$ python -q
>>> import numpy as np
>>> np.set_printoptions(precision=2, suppress=True, linewidth=200)
>>> A = np.load("data.npy")
>>> A
array([[2, 0, 0],
       [0, 2, 0],
       [0, 0, 4]])
>>> q, V = np.linalg.qr(A[:, :2])[0], np.linalg.qr(A[:, 2:])[0]
>>> sig = np.linalg.svd(q.T @ V, compute_uv=False)
>>> np.degrees(np.arccos(sig.clip(0, 1)))
array([90.])
>>> (sig > 0.9).sum()
np.int64(0)
>>> round(np.linalg.norm(q @ q.T - V @ V.T, 2), 2)
np.float64(1.0)
>>> Lm = np.linalg.cholesky(A)
>>> np.diag(Lm) ** 2
array([2., 2., 4.])
>>> A / np.sqrt(np.outer(np.diag(A), np.diag(A)))
array([[1., 0., 0.],
       [0., 1., 0.],
       [0., 0., 1.]])
>>> round(float(np.prod(np.diag(Lm)) ** 2), 2), np.round(np.linalg.det(A), 2)
(16.0, np.float64(16.0))
>>> Lm
array([[1.41, 0.  , 0.  ],
       [0.  , 1.41, 0.  ],
       [0.  , 0.  , 2.  ]])
>>> x0 = np.ones(3)
>>> for _ in range(3):
...     x0 = Lm @ x0
...     x0 /= np.linalg.norm(x0)
...     print(round(x0 @ Lm @ x0, 2))
... 
1.71
1.8
1.88
>>> np.round(np.linalg.eigvalsh(Lm)[-1], 2)
np.float64(2.0)
>>> E = np.loadtxt("arr.csv", delimiter=",")
>>> E
array([[-1.66,  2.02,  1.47],
       [-2.06, -0.49, -2.13],
       [-2.62,  1.12, -0.93],
       [-1.87, -0.15, -2.34],
       [-1.76, -1.46, -1.94],
       [-2.25, -1.34, -1.47],
       [-0.35,  2.67, -1.33],
       [-2.9 , -0.78, -0.03],
       [ 0.3 ,  0.32,  2.97],
       [-1.44,  0.49,  2.59],
       [ 2.05, -1.96, -0.98],
       [-2.2 , -1.8 ,  0.95],
       [-2.87,  0.18, -0.87],
       [-1.11, -0.1 ,  2.79],
       [ 1.96,  1.82, -1.35],
       [-2.27, -1.89, -0.53],
       [ 0.62, -0.01, -2.93],
       [-2.26, -1.9 ,  0.56],
       [-0.48,  2.73, -1.15]])
>>> gram = np.cov(E, rowvar=False)
>>> np.median(E, axis=0)
array([-1.76, -0.1 , -0.93])
>>> np.polyfit(E[:, 1], E[:, 2], 1)
array([ 0.02, -0.35])
>>> np.corrcoef(E.T)
array([[ 1.  ,  0.26, -0.07],
       [ 0.26,  1.  ,  0.02],
       [-0.07,  0.02,  1.  ]])
>>> gram
array([[ 2.29,  0.61, -0.2 ],
       [ 0.61,  2.37,  0.04],
       [-0.2 ,  0.04,  3.15]])
>>> E.std(axis=0)
array([1.47, 1.5 , 1.73])
>>> rng = np.random.default_rng(19413)
>>> lab = rng.permutation(3)
>>> lab
array([2, 0, 1])
>>> out = gram[lab][:, lab]
>>> np.round(np.trace(out), 2)
np.float64(7.81)
>>> round(np.linalg.det(out), 2), round(float(np.linalg.det(gram[lab])), 2)
(np.float64(15.78), 15.78)
>>> Ac = (E - E.mean(axis=0)) / E.std(axis=0)
>>> Ac.std(axis=0)
array([1., 1., 1.])
>>> np.argwhere(np.abs(Ac) > 2)
array([[10,  0],
       [14,  0]])
>>> b = np.linalg.lstsq(np.delete(Ac, 0, axis=1), Ac[:, 0])[0]
>>> round(float(1 - np.var(Ac[:, 0] - np.delete(Ac, 0, axis=1) @ b)), 2)
0.08
>>> d = np.linalg.norm(E[:, None] - E[None], axis=-1)
>>> np.flatnonzero(d[15] < d.mean() / 2)
array([ 4,  5,  7, 11, 15, 17])
>>> d[15].round(6).argsort(kind="stable")[:4]
array([15,  5, 17,  7])
>>> np.linalg.matrix_rank(d ** 2)
np.int64(5)
>>> x0 = np.array([-1, -1, 1])
>>> y = E @ x0
>>> np.linalg.lstsq(E, y)[0]
array([-1., -1.,  1.])
>>> np.round(np.linalg.pinv(E) @ E, 2) + 0
array([[1., 0., 0.],
       [0., 1., 0.],
       [0., 0., 1.]])
>>> y = y + 0.05 * rng.normal(size=19)
>>> y
array([ 1.13,  0.46,  0.52, -0.24,  1.34,  2.12, -3.68,  3.64,  2.34,  3.6 , -1.13,  4.96,  1.92,  3.95, -5.12,  3.65, -3.57,  4.71, -3.39])
>>> b, *_ = np.linalg.lstsq(E, y)
>>> [round(float(np.linalg.norm(np.linalg.solve(E.T @ E + lam * np.eye(3), E.T @ y))), 2) for lam in (0, 1, 10, 100)]
[1.73, 1.71, 1.49, 0.66]
>>> b
array([-1.01, -1.  ,  1.  ])
>>> J = np.load("x.npy")
>>> J
array([[0.33, 0.33, 0.33],
       [0.75, 0.25, 0.  ],
       [0.33, 0.22, 0.44]])
>>> # row-stochastic, so 1 is an eigenvalue
>>> q, R = np.linalg.qr(J)
>>> np.abs(np.diag(R))
array([0.89, 0.21, 0.24])
>>> q
array([[-0.38,  0.82, -0.44],
       [-0.85, -0.5 , -0.19],
       [-0.38,  0.3 ,  0.88]])
>>> R
array([[-0.89, -0.42, -0.29],
       [ 0.  ,  0.21,  0.4 ],
       [ 0.  ,  0.  ,  0.24]])
>>> np.allclose(R.T @ R, J.T @ J)
True
>>> R @ R
array([[0.78, 0.28, 0.02],
       [0.  , 0.05, 0.19],
       [0.  , 0.  , 0.06]])
>>> np.sort(np.linalg.eigvals(R))
array([-0.89,  0.21,  0.24])
>>> x0 = np.array([0, 1, -2])
>>> y = J @ x0
>>> b, lr = np.zeros(3), 1 / np.linalg.norm(J, 2) ** 2
>>> for i in range(12):
...     b -= lr * J.T @ (J @ b - y)
...     if i % 2 == 0: print(i, round(np.linalg.norm(J @ b - y), 2))
... 
0 0.58
2 0.41
4 0.29
6 0.22
8 0.18
10 0.16
>>> b
array([ 0.37, -0.24, -1.38])
>>> u, v = J[2], J[1]
>>> round(float(u @ u), 2)
0.36
>>> round(u @ v, 2)
np.float64(0.31)
>>> p = (u @ v) / (u @ u) * u
>>> np.outer(u, v)
array([[0.25, 0.08, 0.  ],
       [0.17, 0.06, 0.  ],
       [0.33, 0.11, 0.  ]])
>>> round((v - p) @ u, 2)
np.float64(-0.0)
>>> np.linalg.matrix_rank(np.outer(u, v))
np.int64(1)
>>> ang = np.radians(180)
>>> R = np.eye(3)
>>> R[2, 2] = R[0, 0] = np.cos(ang)
>>> R[2, 0], R[0, 2] = -np.sin(ang), np.sin(ang)
>>> R.round(2) + 0
array([[-1.,  0.,  0.],
       [ 0.,  1.,  0.],
       [ 0.,  0., -1.]])
>>> out = J @ R.T
>>> out.round(2) + 0
array([[-0.33,  0.33, -0.33],
       [-0.75,  0.25,  0.  ],
       [-0.33,  0.22, -0.44]])
>>> F = np.load("block7.npy")
>>> F
array([[ 3.47,  2.14, -2.1 , -5.36],
       [-4.57, -5.6 , -1.86, -3.08],
       [ 4.11,  2.12, -4.02,  4.55]])
>>> gram = F.T @ F
>>> np.allclose(gram, gram.T)
True
>>> np.linalg.matrix_rank(gram)
np.int64(3)
